In [1]: import numpy as np

In [2]: import numpy.linalg as la

In [3]: np.set_printoptions(suppress=True, linewidth=120)

In [4]: def rnd(a):
   ...:     return np.round(a, 2) + 0
   ...: 

In [5]: W0 = np.load("sample9.npy")

In [6]: W0
Out[6]: 
array([[ 6.,  9.,  3.,  3.,  0.],
       [ 9.,  6.,  3.,  3.,  0.],
       [ 3.,  3., -2.,  1.,  0.],
       [ 3.,  3.,  1., -2.,  0.],
       [ 0.,  0.,  0.,  0., -3.]])

In [7]: # equal to its transpose

In [8]: out = la.inv(W0)

In [9]: rnd(la.det(W0) * out)
Out[9]: 
array([[-216.,  243.,   81.,   81.,    0.],
       [ 243., -216.,   81.,   81.,    0.],
       [  81.,   81., -432.,   27.,    0.],
       [  81.,   81.,   27., -432.,    0.],
       [   0.,    0.,    0.,    0., -459.]])

In [10]: rnd(la.cond(W0))
Out[10]: np.float64(5.67)

In [11]: (np.abs(out) > 1e-9).astype(int)
Out[11]: 
array([[1, 1, 1, 1, 0],
       [1, 1, 1, 1, 0],
       [1, 1, 1, 1, 0],
       [1, 1, 1, 1, 0],
       [0, 0, 0, 0, 1]])

In [12]: np.allclose(out, W0.T)
Out[12]: False

In [13]: def softmax(z):
    ...:     e = np.exp(z - z.max(axis=-1, keepdims=True))
    ...:     return e / e.sum(axis=-1, keepdims=True)
    ...: 

In [14]: rnd(softmax(W0[4]))
Out[14]: array([0.25, 0.25, 0.25, 0.25, 0.01])

In [15]: rnd(softmax(W0[4] + -2))
Out[15]: array([0.25, 0.25, 0.25, 0.25, 0.01])

In [16]: att = W0 @ W0.T / np.sqrt(5)

In [17]: rnd(softmax(att)[4] @ W0)
Out[17]: array([ 0.35,  0.35,  0.08,  0.08, -2.8 ])

In [18]: rnd(softmax(att + np.triu(np.full(att.shape, -np.inf), 1)))
Out[18]: 
array([[1.  , 0.  , 0.  , 0.  , 0.  ],
       [0.02, 0.98, 0.  , 0.  , 0.  ],
       [0.5 , 0.5 , 0.  , 0.  , 0.  ],
       [0.5 , 0.5 , 0.  , 0.  , 0.  ],
       [0.02, 0.02, 0.02, 0.02, 0.93]])

In [19]: X = np.load("a.npy")

In [20]: X
Out[20]: 
array([[ 1, -2,  4, -8],
       [ 1, -1,  1, -1],
       [ 1,  0,  0,  0],
       [ 1,  1,  1,  1],
       [ 1,  2,  4,  8]])

In [21]: hat = X @ la.solve(X.T @ X, X.T)

In [22]: np.trace(hat)
Out[22]: np.float64(4.0)

In [23]: rnd((np.eye(5) - hat) @ X)
Out[23]: 
array([[0., 0., 0., 0.],
       [0., 0., 0., 0.],
       [0., 0., 0., 0.],
       [0., 0., 0., 0.],
       [0., 0., 0., 0.]])

In [24]: la.matrix_rank(np.eye(5) - hat)
Out[24]: np.int64(1)

In [25]: rnd(np.diag(hat))
Out[25]: array([0.99, 0.77, 0.49, 0.77, 0.99])

In [26]: print(rnd(la.eigvalsh(hat)))
[0. 1. 1. 1. 1.]

In [27]: x = np.array([0, 1, 0, 0])

In [28]: rhs = X @ x

In [29]: rnd(la.lstsq(X, rhs)[0])
Out[29]: array([0., 1., 0., 0.])

In [30]: rnd(la.solve(X.T @ X, X.T @ rhs))
Out[30]: array([0., 1., 0., 0.])

In [31]: rng = np.random.default_rng(73)

In [32]: rhs = rhs + 0.02 * rng.normal(size=5)

In [33]: rnd(rhs)
Out[33]: array([-2.02, -0.98, -0.01,  1.01,  2.01])

In [34]: coef, *_ = la.lstsq(X, rhs)

In [35]: print(coef.round())
[ 0.  1. -0.  0.]

In [36]: print(rnd(coef))
[0.   0.99 0.   0.  ]

In [37]: print([round(float(la.norm(la.solve(X.T @ X + lam * np.eye(4), X.T @ rhs))), 2) for lam in (0, 1, 10, 100)])
[0.99, 0.55, 0.26, 0.15]

In [38]: T = np.stack([X, 3 * X, X[::-1]])

In [39]: T.sum(axis=0)
Out[39]: 
array([[  5,  -6,  20, -24],
       [  5,  -3,   5,  -3],
       [  5,   0,   0,   0],
       [  5,   3,   5,   3],
       [  5,   6,  20,  24]])

In [40]: la.matrix_rank(T)
Out[40]: array([4, 4, 4])

In [41]: print(la.matrix_rank(T.reshape(3, -1)))
2

In [42]: print(rnd(la.norm(T, axis=(1, 2))))
[13.38 40.14 13.38]

In [43]: J = np.loadtxt("out6.csv", delimiter=",")

In [44]: J
Out[44]: 
array([[-2., -3., -1., -2., -6.,  0.,  5.],
       [-3.,  0., -1., -1.,  5., -1., -2.],
       [-1., -1., -2., -6.,  1.,  5., -2.],
       [-2., -1., -6.,  6.,  4.,  1., -3.],
       [-6.,  5.,  1.,  4., -4.,  0., -6.],
       [ 0., -1.,  5.,  1.,  0., -2., -2.],
       [ 5., -2., -2., -3., -6., -2., -6.]])

In [45]: print(rnd(la.svd(J, compute_uv=False)))
[13.52 11.67 10.07  8.37  7.88  4.15  2.86]

In [46]: np.diff(J, axis=0)
Out[46]: 
array([[-1.,  3.,  0.,  1., 11., -1., -7.],
       [ 2., -1., -1., -5., -4.,  6.,  0.],
       [-1.,  0., -4., 12.,  3., -4., -1.],
       [-4.,  6.,  7., -2., -8., -1., -3.],
       [ 6., -6.,  4., -3.,  4., -2.,  4.],
       [ 5., -1., -7., -4., -6.,  0., -4.]])

In [47]: print(J.sum(axis=1))
[ -9.  -3.  -6.  -1.  -6.   1. -16.]

In [48]: print(np.abs(J).max())
6.0

In [49]: J - J[0]
Out[49]: 
array([[  0.,   0.,   0.,   0.,   0.,   0.,   0.],
       [ -1.,   3.,   0.,   1.,  11.,  -1.,  -7.],
       [  1.,   2.,  -1.,  -4.,   7.,   5.,  -7.],
       [  0.,   2.,  -5.,   8.,  10.,   1.,  -8.],
       [ -4.,   8.,   2.,   6.,   2.,   0., -11.],
       [  2.,   2.,   6.,   3.,   6.,  -2.,  -7.],
       [  7.,   1.,  -1.,  -1.,   0.,  -2., -11.]])

In [50]: J.sum(axis=0)
Out[50]: array([ -9.,  -3.,  -6.,  -1.,  -6.,   1., -16.])
